>>> import numpy as np
>>> np.set_printoptions(precision=2, suppress=True, linewidth=160, legacy="1.25")
>>> A = np.load("case1.npy")
>>> print(A)
[[ 0.13 -3.99 -4.81 -0.01]
 [-0.11 -2.92 -3.76 -0.07]
 [ 0.1   0.   -0.24 -0.08]
 [-0.1   6.49  8.15 -0.01]
 [ 0.07  0.8   0.66 -0.15]
 [-0.05  5.07  6.24  0.06]
 [-0.01  0.97  1.21 -0.04]
 [-0.09  0.63  0.95  0.01]
 [-0.02  0.03 -0.17 -0.12]
 [-0.07  3.21  4.12  0.08]
 [-0.08 -2.4  -3.   -0.14]
 [-0.06  4.33  5.81  0.18]
 [-0.14  0.36  0.47 -0.05]
 [ 0.16  2.31  2.78  0.2 ]]
>>> A2 = np.array([[4, 3, 5], [4, 2, 5], [4, 1, 4], [3, 2, 5]])
>>> print(np.vstack([A, A2.T]).shape)
(17, 4)
>>> print(np.linalg.matrix_rank(A @ A2))
3
>>> print(np.einsum("ij,ij->i", A, A))
[ 39.07  22.68   0.07 108.55   1.1   64.65   2.41   1.31   0.04  27.29  14.79  52.54   0.37  13.13]
>>> Ac = A - A.mean(axis=0)
>>> U, s, VT = np.linalg.svd(Ac, full_matrices=False)
>>> print(np.abs(U[:, 0]).argmax())
3
>>> print(round((s ** 2).sum() ** 2 / (s ** 4).sum(), 2))
1.0
>>> print(np.round(Ac.mean(axis=0), 2) + 0)
[0. 0. 0. 0.]
>>> print(np.round(s ** 2 / (s ** 2).sum(), 2) + 0)
[1. 0. 0. 0.]
>>> print(s)
[17.54  0.48  0.38  0.16]
>>> print(np.linalg.matrix_rank(A, rtol=0.1))
1
>>> U, s, VT = np.linalg.svd(A)
>>> print(np.argmax(s[:-1] / (s[1:] + 1e-6)) + 1)
1
>>> print(s)
[18.64  0.49  0.39  0.16]
>>> A2 = U[:, :1] @ np.diag(s[:1]) @ VT[:1]
>>> print(round(np.abs(A - A2).max(), 2))
0.18
>>> print(round(float(np.linalg.norm(A - A2) / np.linalg.norm(A)), 2))
0.03
>>> print(A.reshape(-1, 2))
[[ 0.13 -3.99]
 [-4.81 -0.01]
 [-0.11 -2.92]
 [-3.76 -0.07]
 [ 0.1   0.  ]
 [-0.24 -0.08]
 [-0.1   6.49]
 [ 8.15 -0.01]
 [ 0.07  0.8 ]
 [ 0.66 -0.15]
 [-0.05  5.07]
 [ 6.24  0.06]
 [-0.01  0.97]
 [ 1.21 -0.04]
 [-0.09  0.63]
 [ 0.95  0.01]
 [-0.02  0.03]
 [-0.17 -0.12]
 [-0.07  3.21]
 [ 4.12  0.08]
 [-0.08 -2.4 ]
 [-3.   -0.14]
 [-0.06  4.33]
 [ 5.81  0.18]
 [-0.14  0.36]
 [ 0.47 -0.05]
 [ 0.16  2.31]
 [ 2.78  0.2 ]]
>>> print(A.reshape(2, -1))
[[ 0.13 -3.99 -4.81 -0.01 -0.11 -2.92 -3.76 -0.07  0.1   0.   -0.24 -0.08 -0.1   6.49  8.15 -0.01  0.07  0.8   0.66 -0.15 -0.05  5.07  6.24  0.06 -0.01  0.97
   1.21 -0.04]
 [-0.09  0.63  0.95  0.01 -0.02  0.03 -0.17 -0.12 -0.07  3.21  4.12  0.08 -0.08 -2.4  -3.   -0.14 -0.06  4.33  5.81  0.18 -0.14  0.36  0.47 -0.05  0.16  2.31
   2.78  0.2 ]]
>>> print(A.ravel(order="F"))
[ 0.13 -0.11  0.1  -0.1   0.07 -0.05 -0.01 -0.09 -0.02 -0.07 -0.08 -0.06 -0.14  0.16 -3.99 -2.92  0.    6.49  0.8   5.07  0.97  0.63  0.03  3.21 -2.4   4.33
  0.36  2.31 -4.81 -3.76 -0.24  8.15  0.66  6.24  1.21  0.95 -0.17  4.12 -3.    5.81  0.47  2.78 -0.01 -0.07 -0.08 -0.01 -0.15  0.06 -0.04  0.01 -0.12  0.08
 -0.14  0.18 -0.05  0.2 ]
>>> blk = A.reshape(14, 2, -1)
>>> print(np.swapaxes(blk, 1, 2)[11])
[[-0.06  5.81]
 [ 4.33  0.18]]
>>> feats = np.array([[1.96, -2.22, -1.83, 1.78, -0.98, -0.12],
...     [5.39, -5.67, -5.72, 6.3, -3.08, -0.49],
...     [1.77, -1.62, -2.12, 2.03, -1.38, -0.04],
...     [2.13, -1.57, -1.95, 1.41, -1.24, 0.51],
...     [6.24, -5.75, -5.99, 5.99, -3.26, -0.4],
...     [6.17, -5.9, -5.97, 6.52, -2.81, -0.36],
...     [2.3, -2.02, -2.12, 1.83, -0.8, -0.08]])
>>> print(feats)
[[ 1.96 -2.22 -1.83  1.78 -0.98 -0.12]
 [ 5.39 -5.67 -5.72  6.3  -3.08 -0.49]
 [ 1.77 -1.62 -2.12  2.03 -1.38 -0.04]
 [ 2.13 -1.57 -1.95  1.41 -1.24  0.51]
 [ 6.24 -5.75 -5.99  5.99 -3.26 -0.4 ]
 [ 6.17 -5.9  -5.97  6.52 -2.81 -0.36]
 [ 2.3  -2.02 -2.12  1.83 -0.8  -0.08]]
>>> rng = np.random.default_rng(44)
>>> lab = rng.permutation(6)
>>> A2 = feats[:, lab] * rng.choice([-1, 1], 6)
>>> print(A2)
[[ 1.78  1.96  1.83  0.12  0.98  2.22]
 [ 6.3   5.39  5.72  0.49  3.08  5.67]
 [ 2.03  1.77  2.12  0.04  1.38  1.62]
 [ 1.41  2.13  1.95 -0.51  1.24  1.57]
 [ 5.99  6.24  5.99  0.4   3.26  5.75]
 [ 6.52  6.17  5.97  0.36  2.81  5.9 ]
 [ 1.83  2.3   2.12  0.08  0.8   2.02]]
>>> U, _, VT = np.linalg.svd(feats.T @ A2)
>>> print(np.round(U @ VT, 2) + 0)
[[ 0.  1.  0.  0.  0.  0.]
 [ 0.  0.  0.  0.  0. -1.]
 [ 0.  0. -1.  0.  0.  0.]
 [ 1.  0.  0.  0.  0.  0.]
 [ 0.  0.  0.  0. -1.  0.]
 [ 0.  0.  0. -1.  0.  0.]]
>>> print(lab)
[3 0 2 5 4 1]
>>> print(np.round(np.linalg.lstsq(feats, A2)[0], 2) + 0)
[[ 0.  1.  0.  0.  0.  0.]
 [ 0.  0.  0.  0.  0. -1.]
 [ 0.  0. -1.  0.  0.  0.]
 [ 1.  0.  0.  0.  0.  0.]
 [ 0.  0.  0.  0. -1.  0.]
 [ 0.  0.  0. -1.  0.  0.]]
